$ python3 -q
>>> import numpy as np
>>> np.set_printoptions(precision=2, suppress=True, linewidth=200)
>>> arr = np.array([[0, 3, 0, 0], [0, 3, 0, 0], [0, 0, 0, 2], [0, 0, 1, 0]])
>>> print((np.linalg.matrix_power((arr != 0) + (arr.T != 0) + np.eye(4), 4) > 0).astype(int))
[[1 1 0 0]
 [1 1 0 0]
 [0 0 1 1]
 [0 0 1 1]]
>>> print((arr != 0).astype(int))
[[0 1 0 0]
 [0 1 0 0]
 [0 0 0 1]
 [0 0 1 0]]
>>> print(round(np.linalg.det(arr), 2))
0.0
>>> W = np.array([[-2, -2], [-1, 1], [-2, 2], [-2, -1]])
>>> b = np.array([3, 2])
>>> H = np.maximum(arr @ W + b, 0)
>>> print(H)
[[0 5]
 [0 5]
 [0 0]
 [1 4]]
>>> print((H > 0).astype(int))
[[0 1]
 [0 1]
 [0 0]
 [1 1]]
>>> print((H > 0).mean(axis=0))
[0.25 0.75]
>>> C = np.array([[-3, 0, -1], [1, 2, 2]])
>>> print((H @ C).round(6).argmax(axis=1))
[1 1 0 1]
>>> print(H @ C)
[[ 5 10 10]
 [ 5 10 10]
 [ 0  0  0]
 [ 1  8  7]]
>>> U, sv, vt = np.linalg.svd(arr)
>>> print(np.argmax(sv[:-1] / (sv[1:] + 1e-6)) + 1)
3
>>> print(sv)
[4.24 2.   1.   0.  ]
>>> A2 = U[:, :3] @ np.diag(sv[:3]) @ vt[:3]
>>> print(np.linalg.matrix_rank(A2))
3
>>> print(round(np.linalg.norm(arr - A2, 2), 2), sv[3])
0.0 0.0
>>> print(round(np.linalg.norm(arr - A2) / np.linalg.norm(arr), 2))
0.0
>>> rng = np.random.default_rng(330)
>>> mat = np.triu(rng.random((5, 5)) < 0.5, 1).astype(int)
>>> mat = mat + mat.T
>>> print(mat)
[[0 0 0 1 0]
 [0 0 1 1 1]
 [0 1 0 0 0]
 [1 1 0 0 0]
 [0 1 0 0 0]]
>>> print(np.argsort(-np.linalg.norm(arr, axis=0).round(6), kind="stable")[:3])
[1 3 2]
>>> print(np.linalg.matrix_rank(arr, rtol=0.1))
3
>>> print(arr @ np.linalg.pinv(arr) @ arr)
[[0. 3. 0. 0.]
 [0. 3. 0. 0.]
 [0. 0. 0. 2.]
 [0. 0. 1. 0.]]
>>> print(np.linalg.lstsq(arr[:-1].T, arr[-1])[2])
2
